$ ipython --no-banner

In [1]: import numpy as np

In [2]: import numpy.linalg as la

In [3]: np.set_printoptions(precision=1, suppress=True, linewidth=100, floatmode="fixed")

In [4]: mat = np.array([[2, 3, 3, 3, 2, 3, 2, 0, 3, 3, 3, 1, 2],
   ...:     [0, 3, 2, 1, 3, 1, 2, 2, 0, 3, 3, 1, 0],
   ...:     [3, 2, 2, 0, 2, 1, 0, 0, 3, 2, 3, 0, 1],
   ...:     [2, 0, 3, 3, 3, 2, 2, 0, 2, 3, 0, 1, 0]])

In [5]: mat[1] = mat[2]

In [6]: print(mat)
[[2 3 3 3 2 3 2 0 3 3 3 1 2]
 [3 2 2 0 2 1 0 0 3 2 3 0 1]
 [3 2 2 0 2 1 0 0 3 2 3 0 1]
 [2 0 3 3 3 2 2 0 2 3 0 1 0]]

In [7]: print(la.norm(mat, axis=1).argmax())
0

In [8]: print(round(float(la.norm(mat, 2)), 1))
13.9

In [9]: print(np.round(la.norm(mat[1] - mat[0]), 1))
4.8

In [10]: print(np.argsort(-la.norm(mat, axis=0).round(6), kind="stable")[:3])
[ 8 10  0]

In [11]: print(la.matrix_rank(mat, rtol=0.1))
3

In [12]: print(round(la.norm(mat, 2) / la.norm(mat), 1))
0.9

In [13]: print([round(float(x), 1) for x in la.svd(mat, compute_uv=False)[:3]])
[13.9, 4.8, 2.7]

In [14]: rk = la.matrix_rank(mat)

In [15]: print(rk)
3

In [16]: null = la.svd(mat)[2][rk:].T

In [17]: print([int(la.matrix_rank(mat[:, :j + 1])) for j in range(13)])
[1, 2, 3, 3, 3, 3, 3, 3, 3, 3, 3, 3, 3]

In [18]: print(null.shape)
(13, 10)

In [19]: W0 = np.load("mat.npy")

In [20]: print(W0)
[[ 0  1 -3  3]
 [-2  3 -3  1]
 [-2  5 -1  3]
 [-4  7  0  0]
 [-3 10 -3  2]
 [-5  7 -1  0]
 [-2  8 -4  2]
 [ 1  8 -6  0]
 [ 1  6 -3  1]
 [ 4  6 -3  3]
 [ 5  9 -2  1]
 [ 7 10 -1 -1]
 [ 4  9 -4 -1]
 [ 5  9 -4 -1]
 [ 3  6 -4  1]
 [ 0  4 -4  1]
 [-1  4 -2  2]
 [ 1  2 -4  0]]

In [21]: def softmax(z):
    ...:     e = np.exp(z - z.max(axis=-1, keepdims=True))
    ...:     return e / e.sum(axis=-1, keepdims=True)
    ...: 

In [22]: print(np.round(softmax(W0[7] + 3), 1) + 0)
[0.0 1.0 0.0 0.0]

In [23]: print(np.round(softmax(W0[7]), 1) + 0)
[0.0 1.0 0.0 0.0]

In [24]: print(softmax(W0).sum(axis=1))
[1.0 1.0 1.0 1.0 1.0 1.0 1.0 1.0 1.0 1.0 1.0 1.0 1.0 1.0 1.0 1.0 1.0 1.0]

In [25]: scores = W0 @ W0.T / np.sqrt(4)

In [26]: print(softmax(scores)[7] @ W0)
[ 3.1  8.7 -4.7 -0.6]

In [27]: print(softmax(scores).round(6).argmax(axis=1))
[ 6  4  4  4  4  4  4  7 13 11 11 11 11 11 11  7  4  7]
